% ipython --no-banner

In [1]: import numpy as np

In [2]: from numpy import linalg as LA

In [3]: np.set_printoptions(precision=3, suppress=True, linewidth=200)

In [4]: def tidy(a):
   ...:     return np.round(a, 3) + 0
   ...: 

In [5]: K = np.load("run10.npy")

In [6]: K
Out[6]: 
array([[-13.422,   8.358, -12.481,   3.327,   1.145, -10.803,   6.731,  -1.208,   5.982],
       [ -5.418,   1.985,  -2.372,  -0.273,   0.887,  -2.603,   2.479,  -0.61 ,  -1.954],
       [  3.947,   0.656,   2.952,   2.547,   0.627,   1.358,  -6.139,   0.63 ,   4.273],
       [ -6.776,   3.462,  -5.584,   2.547,   0.775,  -5.375,   3.754,  -0.581,   3.149],
       [ -3.54 ,   1.519,  -0.417,   4.955,   1.692,  -6.224,  -1.429,   1.515,   4.325],
       [ -5.317,   4.238,  -7.705,  -0.426,  -1.168,  -4.654,   5.11 ,  -0.881,   3.971],
       [ -6.254,   3.981,  -8.336,  -0.182,  -0.929,  -5.063,   5.996,  -0.983,   3.001],
       [  2.604,  -1.213,   1.955,  -0.811,  -0.806,   0.965,  -1.205,   0.508,   0.02 ],
       [  5.656,  -3.102,   7.773,   0.922,   0.493,   2.681,  -6.54 ,   1.349,  -1.239],
       [ -6.336,   2.199,  -2.613,   3.408,   1.678,  -6.389,   1.727,   0.503,   1.713],
       [  9.715,  -3.313,   1.761,  -7.917,  -4.179,   9.824,   1.589,  -1.412,  -2.408],
       [ -4.71 ,   1.5  ,   0.332,   2.592,   2.592,  -3.267,  -2.826,   0.626,  -2.285],
       [  1.381,   1.299,  -5.458,  -2.513,  -2.289,   1.9  ,   4.404,  -1.333,   3.04 ],
       [  1.752,  -2.011,   4.22 ,  -0.836,   0.838,   2.641,  -2.482,   0.194,  -4.339],
       [ -4.297,   2.17 ,  -1.119,  -1.398,   0.037,  -1.314,   2.106,  -1.232,  -1.765],
       [-11.121,   4.293,  -6.472,   6.592,   2.952, -11.055,   3.337,   0.825,   4.277],
       [ -4.653,   2.469,  -5.549,   1.14 ,  -0.299,  -4.473,   4.792,  -0.347,   3.396],
       [  8.4  ,  -3.929,   5.946,  -4.526,  -1.81 ,   7.679,  -2.486,  -0.084,  -2.986],
       [ -4.532,   0.397,  -0.122,   2.667,   2.098,  -4.246,  -0.392,   1.01 ,  -1.53 ],
       [  1.591,  -0.97 ,  -1.144,  -2.607,  -2.025,   1.598,   3.045,  -0.457,  -0.207],
       [ -0.563,  -0.249,  -0.769,   0.56 ,  -0.555,  -3.129,   1.494,   0.912,   1.823],
       [  1.647,   0.029,  -1.927,  -0.348,  -1.07 ,   0.843,   2.244,  -0.404,   3.078],
       [  4.576,  -1.381,  -0.642,  -6.265,  -3.009,   6.031,   2.869,  -1.413,  -2.465],
       [ -2.864,   0.978,  -3.054,   2.292,   0.584,  -3.603,   1.941,   0.377,   2.295],
       [ -7.107,   3.748,  -3.008,   5.702,   3.378,  -5.361,  -0.959,  -0.1  ,   2.519],
       [ -4.773,   4.057,  -8.985,  -3.041,  -1.814,  -1.187,   7.329,  -2.197,   1.892],
       [ -1.751,   3.723,  -4.038,   2.069,   0.277,  -1.182,  -0.554,  -0.809,   5.008],
       [  0.518,  -1.407,   0.072,   2.418,   0.29 ,  -1.46 ,   1.239,   0.689,   2.443]])

In [7]: cen = K - K.mean(axis=0)

In [8]: evecs = LA.svd(cen)[2][:6]

In [9]: other = cen - cen @ evecs.T @ evecs

In [10]: LA.norm(other, axis=1).round(6).argmax()
Out[10]: np.int64(19)

In [11]: other = np.array([[2, -1],
    ...:     [0, -1],
    ...:     [-2, 2],
    ...:     [1, 2],
    ...:     [-1, -3],
    ...:     [3, 3],
    ...:     [0, -2],
    ...:     [-3, 0],
    ...:     [1, -3]])

In [12]: LA.matrix_rank(np.vstack([K, other.T]))
Out[12]: np.int64(9)

In [13]: np.vstack([K, other.T]).shape
Out[13]: (30, 9)

In [14]: tidy(np.einsum("ij->j", K))
Out[14]: array([-51.647,  33.486, -56.784,  12.595,   0.39 , -45.868,  37.174,  -4.913,  35.027])
